% ipython --no-banner

In [1]: import numpy as np

In [2]: np.set_printoptions(precision=1, suppress=True, linewidth=140)

In [3]: tidy = lambda a: np.round(a, 1) + 0

In [4]: X = np.loadtxt("w.csv", delimiter=",")

In [5]: tidy(X)
Out[5]: 
array([[ 0. , -0.9,  1. ,  0.6, -1.6,  0.3, -0.2,  0.8, -0.7,  1.5, -0.6,  0.5],
       [-0.1, -0.7,  1.7,  0.3, -0.5, -0.2, -0.1, -0.3, -1.1,  1.7,  0.6,  0.8],
       [ 0.2, -0.5, -0.7,  0.5, -1.7,  0.7, -0.3,  1.4,  0.3,  0.2, -1.5, -0.3],
       [-0.1, -0.7,  1.8,  0.3, -0.4, -0.3, -0.1, -0.3, -1.1,  1.7,  0.6,  0.8],
       [ 0.2,  0. , -1.5,  0.1, -0.9,  0.7, -0.1,  1.2,  0.8, -0.9, -1.4, -0.7],
       [ 0.1,  0.5, -1.8, -0.2,  0. ,  0.4,  0. ,  0.7,  1.1, -1.5, -0.9, -0.8],
       [ 0.1,  0.5, -1.8, -0.2,  0.1,  0.4,  0. ,  0.6,  1.1, -1.5, -0.9, -0.8],
       [-0.1, -0.7,  1.7,  0.4, -0.7, -0.2, -0.1, -0.1, -1.1,  1.7,  0.4,  0.8],
       [ 0. ,  0.9, -1. , -0.6,  1.6, -0.3,  0.2, -0.8,  0.7, -1.5,  0.6, -0.5],
       [ 0. , -0.9,  0.9,  0.6, -1.7,  0.4, -0.3,  0.9, -0.7,  1.5, -0.7,  0.4],
       [-0.1, -0.7,  1.7,  0.4, -0.6, -0.2, -0.1, -0.2, -1.1,  1.7,  0.5,  0.8],
       [-0.1, -0.7,  1.8,  0.3, -0.4, -0.3, -0.1, -0.3, -1.1,  1.7,  0.6,  0.8]])

In [6]: # null space of dimension 10

In [7]: Uu, s, Vt = np.linalg.svd(X, full_matrices=False)

In [8]: tidy(Uu.T @ Uu)
Out[8]: 
array([[1., 0., 0., 0., 0., 0., 0., 0., 0., 0., 0., 0.],
       [0., 1., 0., 0., 0., 0., 0., 0., 0., 0., 0., 0.],
       [0., 0., 1., 0., 0., 0., 0., 0., 0., 0., 0., 0.],
       [0., 0., 0., 1., 0., 0., 0., 0., 0., 0., 0., 0.],
       [0., 0., 0., 0., 1., 0., 0., 0., 0., 0., 0., 0.],
       [0., 0., 0., 0., 0., 1., 0., 0., 0., 0., 0., 0.],
       [0., 0., 0., 0., 0., 0., 1., 0., 0., 0., 0., 0.],
       [0., 0., 0., 0., 0., 0., 0., 1., 0., 0., 0., 0.],
       [0., 0., 0., 0., 0., 0., 0., 0., 1., 0., 0., 0.],
       [0., 0., 0., 0., 0., 0., 0., 0., 0., 1., 0., 0.],
       [0., 0., 0., 0., 0., 0., 0., 0., 0., 0., 1., 0.],
       [0., 0., 0., 0., 0., 0., 0., 0., 0., 0., 0., 1.]])

In [9]: tidy(Uu.T @ X @ Vt.T)
Out[9]: 
array([[9. , 0. , 0. , 0. , 0. , 0. , 0. , 0. , 0. , 0. , 0. , 0. ],
       [0. , 5.3, 0. , 0. , 0. , 0. , 0. , 0. , 0. , 0. , 0. , 0. ],
       [0. , 0. , 0. , 0. , 0. , 0. , 0. , 0. , 0. , 0. , 0. , 0. ],
       [0. , 0. , 0. , 0. , 0. , 0. , 0. , 0. , 0. , 0. , 0. , 0. ],
       [0. , 0. , 0. , 0. , 0. , 0. , 0. , 0. , 0. , 0. , 0. , 0. ],
       [0. , 0. , 0. , 0. , 0. , 0. , 0. , 0. , 0. , 0. , 0. , 0. ],
       [0. , 0. , 0. , 0. , 0. , 0. , 0. , 0. , 0. , 0. , 0. , 0. ],
       [0. , 0. , 0. , 0. , 0. , 0. , 0. , 0. , 0. , 0. , 0. , 0. ],
       [0. , 0. , 0. , 0. , 0. , 0. , 0. , 0. , 0. , 0. , 0. , 0. ],
       [0. , 0. , 0. , 0. , 0. , 0. , 0. , 0. , 0. , 0. , 0. , 0. ],
       [0. , 0. , 0. , 0. , 0. , 0. , 0. , 0. , 0. , 0. , 0. , 0. ],
       [0. , 0. , 0. , 0. , 0. , 0. , 0. , 0. , 0. , 0. , 0. , 0. ]])

In [10]: tidy(s / s[0])
Out[10]: array([1. , 0.6, 0. , 0. , 0. , 0. , 0. , 0. , 0. , 0. , 0. , 0. ])

In [11]: (s > 1e-8).sum()
Out[11]: np.int64(2)

In [12]: np.abs(Uu[:, 0]).round(6).argmax()
Out[12]: np.int64(10)
